$ python3 -q
>>> import numpy as np
>>> from numpy import linalg as LA
>>> np.set_printoptions(precision=1, suppress=True, linewidth=100, sign=" ")
>>> def tidy(a):
...     return np.round(a, 1) + 0
... 
>>> K = np.loadtxt("block6.csv", delimiter=",")
>>> K
array([[ 2., -2.,  0.,  0.],
       [-2.,  2.,  0.,  0.],
       [ 0.,  0.,  2., -2.],
       [ 0.,  0., -2.,  2.]])
>>> tidy(K @ LA.pinv(K) @ K)
array([[ 2., -2.,  0.,  0.],
       [-2.,  2.,  0.,  0.],
       [ 0.,  0.,  2., -2.],
       [ 0.,  0., -2.,  2.]])
>>> np.allclose(K[:-1].T @ LA.lstsq(K[:-1].T, K[-1])[0], K[-1])
True
>>> np.abs(np.diag(LA.qr(K)[1])) > 1e-9
array([ True, False,  True, False])
>>> evals, V = LA.eigh(K)
>>> evals
array([ 0.,  0.,  4.,  4.])
>>> tidy(LA.eigvalsh(K @ K))
array([  0.,   0.,  16.,  16.])
>>> M = np.load("run16.npy")
>>> M
array([[ -5.5,   0.6,   0.1,  -0.6],
       [-10.5,  -0.3,  -1.1,  -0.7],
       [  0.5,   0.8,  -0.6,  -1.2],
       [  0.5,   0. ,  -0.1,   0.8],
       [  8.5,   0.2,  -0.9,   1.7],
       [  5.5,   0.8,   0.8,  -0.2]])
>>> x = np.array([2, 3, -1, -2])
>>> y = M @ x
>>> tidy(LA.lstsq(M, y)[0])
array([ 2.,  3., -1., -2.])
>>> tidy(LA.solve(M.T @ M, M.T @ y))
array([ 2.,  3., -1., -2.])
>>> tidy(LA.pinv(M) @ M)
array([[ 1.,  0.,  0.,  0.],
       [ 0.,  1.,  0.,  0.],
       [ 0.,  0.,  1.,  0.],
       [ 0.,  0.,  0.,  1.]])
>>> rng = np.random.default_rng(35698)
>>> y = y + 0.3 * rng.normal(size=6)
>>> tidy(y)
array([ -7.9, -19.2,   6.6,   0. ,  15.3,  13.7])
>>> beta, *_ = LA.lstsq(M, y)
>>> tidy(LA.norm(y - M @ beta))
np.float64(0.5)
>>> [round(float(LA.norm(LA.solve(M.T @ M + lam * np.eye(4), M.T @ y))), 2) for lam in (0, 1, 10, 100)]
[4.67, 3.55, 2.05, 1.32]
>>> tidy(M - M[0])
array([[ 0. ,  0. ,  0. ,  0. ],
       [-5. , -0.9, -1.2, -0.1],
       [ 6. ,  0.2, -0.7, -0.6],
       [ 6. , -0.6, -0.2,  1.4],
       [14. , -0.4, -1. ,  2.3],
       [11. ,  0.2,  0.7,  0.4]])
>>> tidy(np.diff(M, axis=0))
array([[-5. , -0.9, -1.2, -0.1],
       [11. ,  1.1,  0.5, -0.5],
       [ 0. , -0.8,  0.5,  2. ],
       [ 8. ,  0.2, -0.8,  0.9],
       [-3. ,  0.6,  1.7, -1.9]])
>>> np.count_nonzero(M)
np.int64(23)
>>> np.unravel_index(np.abs(M).argmax(), M.shape)
(np.int64(1), np.int64(0))
>>> u = np.array([0, 6])
>>> tidy(np.array([np.convolve(row, u, "same") for row in M]))
array([[  0. , -33. ,   3.6,   0.6],
       [  0. , -63. ,  -1.8,  -6.6],
       [  0. ,   3. ,   4.8,  -3.6],
       [  0. ,   3. ,   0. ,  -0.6],
       [  0. ,  51. ,   1.2,  -5.4],
       [  0. ,  33. ,   4.8,   4.8]])
>>> tidy(np.correlate(M[5], M[1], "full"))
array([ -3.8,  -6.6,  -3.1, -58.7,  -8.4,  -8.3,   2.1])
>>> np.polyval(u, M[5])
array([ 6.,  6.,  6.,  6.])
>>> tidy(np.cross(M[5, :3], M[1, :3]))
array([-0.6, -2.3,  6.8])
>>> M2 = np.c_[M[:, :1] @ np.array([[-2]]), np.array([-1, 3, -2, 0, 1, -1])]
>>> M2
array([[ 11.,  -1.],
       [ 21.,   3.],
       [ -1.,  -2.],
       [ -1.,   0.],
       [-17.,   1.],
       [-11.,  -1.]])
>>> tidy(LA.norm(LA.qr(M)[0].T @ M2, axis=0) ** 2 / ((M2 ** 2).sum(axis=0) + 1e-12))
array([ 1. ,  0.8])
>>> tidy(LA.lstsq(M, M2[:, 0])[0])
array([-2.,  0.,  0.,  0.])
>>> tidy(LA.norm(M2 - M @ LA.lstsq(M, M2)[0], axis=0))
array([ 0.,  2.])
>>> LA.matrix_rank(np.c_[M, M2])
np.int64(5)
>>> LA.matrix_rank(M2)
np.int64(2)
>>> idx = rng.permutation(4)
>>> M2 = M[:, idx] * rng.choice([-1, 1], 4)
>>> M2
array([[ 5.5, -0.1,  0.6, -0.6],
       [10.5,  1.1, -0.3, -0.7],
       [-0.5,  0.6,  0.8, -1.2],
       [-0.5,  0.1,  0. ,  0.8],
       [-8.5,  0.9,  0.2,  1.7],
       [-5.5, -0.8,  0.8, -0.2]])
>>> Uu, _, vt = LA.svd(M.T @ M2)
>>> idx
array([ 0,  2,  1,  3])
>>> tidy(Uu @ vt)
array([[-1.,  0.,  0.,  0.],
       [ 0.,  0.,  1.,  0.],
       [ 0., -1.,  0.,  0.],
       [ 0.,  0.,  0.,  1.]])
>>> E = np.load("w.npy")
>>> E
array([[-2,  0, -2,  1, -1, -2],
       [-1,  2, -1,  1,  2,  2],
       [ 0, -3,  1,  0,  0, -3],
       [-2,  3, -3,  2, -1,  3],
       [-2, -3,  1,  2, -2, -3],
       [ 3, -2,  0, -1,  0,  2]])
>>> LA.matrix_power(E, 4)
array([[  58, -131,  -48,   38,  -72,   61],
       [  92,  -14,  -63,  -30,   -8,  110],
       [ -60,    3,   49,   42,   60,  -33],
       [ 158, -147, -122,  -28, -142,  113],
       [  -4,  -97,    3,   46,  -24,  -13],
       [ -50,   58,   46,  -16,   60,  -74]])
>>> np.trace(E)
np.int64(3)
>>> (E - E.T) / 2
array([[ 0. ,  0.5, -1. ,  1.5,  0.5, -2.5],
       [-0.5,  0. ,  1. , -1. ,  2.5,  2. ],
       [ 1. , -1. ,  0. ,  1.5, -0.5, -1.5],
       [-1.5,  1. , -1.5,  0. , -1.5,  2. ],
       [-0.5, -2.5,  0.5,  1.5,  0. , -1.5],
       [ 2.5, -2. ,  1.5, -2. ,  1.5,  0. ]])
>>> x = np.array([0, 2, -1, 3, 3, -1])
>>> h1 = np.maximum(E @ x, 0)
>>> E * (h1 > 1e-9)[:, None]
array([[-2,  0, -2,  1, -1, -2],
       [-1,  2, -1,  1,  2,  2],
       [ 0,  0,  0,  0,  0,  0],
       [-2,  3, -3,  2, -1,  3],
       [ 0,  0,  0,  0,  0,  0],
       [ 0,  0,  0,  0,  0,  0]])
>>> np.allclose(E[:-1].T @ LA.lstsq(E[:-1].T, E[-1])[0], E[-1])
True
>>> LA.lstsq(E[:-1].T, E[-1])[2]
np.int32(5)
>>> tidy(E @ LA.pinv(E) @ E)
array([[-2.,  0., -2.,  1., -1., -2.],
       [-1.,  2., -1.,  1.,  2.,  2.],
       [ 0., -3.,  1.,  0.,  0., -3.],
       [-2.,  3., -3.,  2., -1.,  3.],
       [-2., -3.,  1.,  2., -2., -3.],
       [ 3., -2.,  0., -1.,  0.,  2.]])
>>> t3 = np.stack([E, -1 * E, E[::-1]])
>>> t3.sum(axis=0)
array([[ 3, -2,  0, -1,  0,  2],
       [-2, -3,  1,  2, -2, -3],
       [-2,  3, -3,  2, -1,  3],
       [ 0, -3,  1,  0,  0, -3],
       [-1,  2, -1,  1,  2,  2],
       [-2,  0, -2,  1, -1, -2]])
>>> t3.shape
(3, 6, 6)
>>> (t3 @ E.T).shape
(3, 6, 6)
>>> LA.matrix_rank(t3.reshape(3, -1))
np.int64(2)
>>> LA.matrix_rank(t3)
array([ 5,  5,  5])
>>> Uu, sigma, vt = LA.svd(E)
>>> V = vt[:(sigma > 1e-8).sum()]
>>> x = E[4] + 2 * E[2] + rng.integers(2) * np.eye(6)[2]
>>> x
array([-2., -9.,  4.,  2., -2., -9.])
>>> LA.matrix_rank(np.vstack([E, x]))
np.int64(5)
>>> tidy(LA.norm(x - V.T @ V @ x))
np.float64(0.0)
>>> np.allclose(V.T @ V @ x, x)
True
>>> tidy(np.diag(V.T @ V))
array([ 0.6,  0.9,  1. ,  0.6,  1. ,  0.9])
>>> X = np.arange(121).reshape(11, 11) + 3
>>> X
array([[   3,    4,    5,    6,    7,    8,    9,   10,   11,   12,   13],
       [  14,   15,   16,   17,   18,   19,   20,   21,   22,   23,   24],
       [  25,   26,   27,   28,   29,   30,   31,   32,   33,   34,   35],
       [  36,   37,   38,   39,   40,   41,   42,   43,   44,   45,   46],
       [  47,   48,   49,   50,   51,   52,   53,   54,   55,   56,   57],
       [  58,   59,   60,   61,   62,   63,   64,   65,   66,   67,   68],
       [  69,   70,   71,   72,   73,   74,   75,   76,   77,   78,   79],
       [  80,   81,   82,   83,   84,   85,   86,   87,   88,   89,   90],
       [  91,   92,   93,   94,   95,   96,   97,   98,   99,  100,  101],
       [ 102,  103,  104,  105,  106,  107,  108,  109,  110,  111,  112],
       [ 113,  114,  115,  116,  117,  118,  119,  120,  121,  122,  123]])
>>> Uu, sigma, vt = LA.svd(X)
>>> V = vt[:(sigma > 1e-8).sum()]
>>> x = X[2] + -2 * X[8] + rng.integers(2) * np.eye(11)[9]
>>> x
array([-157., -158., -159., -160., -161., -162., -163., -164., -165., -166., -167.])
>>> LA.matrix_rank(np.vstack([X, x]))
np.int64(2)
>>> tidy(np.trace(LA.pinv(X) @ X))
np.float64(2.0)
>>> LA.lstsq(X[:-1].T, X[-1])[2]
np.int32(2)
>>> tidy(X @ LA.pinv(X) @ X)
array([[   3.,    4.,    5.,    6.,    7.,    8.,    9.,   10.,   11.,   12.,   13.],
       [  14.,   15.,   16.,   17.,   18.,   19.,   20.,   21.,   22.,   23.,   24.],
       [  25.,   26.,   27.,   28.,   29.,   30.,   31.,   32.,   33.,   34.,   35.],
       [  36.,   37.,   38.,   39.,   40.,   41.,   42.,   43.,   44.,   45.,   46.],
       [  47.,   48.,   49.,   50.,   51.,   52.,   53.,   54.,   55.,   56.,   57.],
       [  58.,   59.,   60.,   61.,   62.,   63.,   64.,   65.,   66.,   67.,   68.],
       [  69.,   70.,   71.,   72.,   73.,   74.,   75.,   76.,   77.,   78.,   79.],
       [  80.,   81.,   82.,   83.,   84.,   85.,   86.,   87.,   88.,   89.,   90.],
       [  91.,   92.,   93.,   94.,   95.,   96.,   97.,   98.,   99.,  100.,  101.],
       [ 102.,  103.,  104.,  105.,  106.,  107.,  108.,  109.,  110.,  111.,  112.],
       [ 113.,  114.,  115.,  116.,  117.,  118.,  119.,  120.,  121.,  122.,  123.]])
>>> np.unique(X.round(6), axis=0).shape
(11, 11)
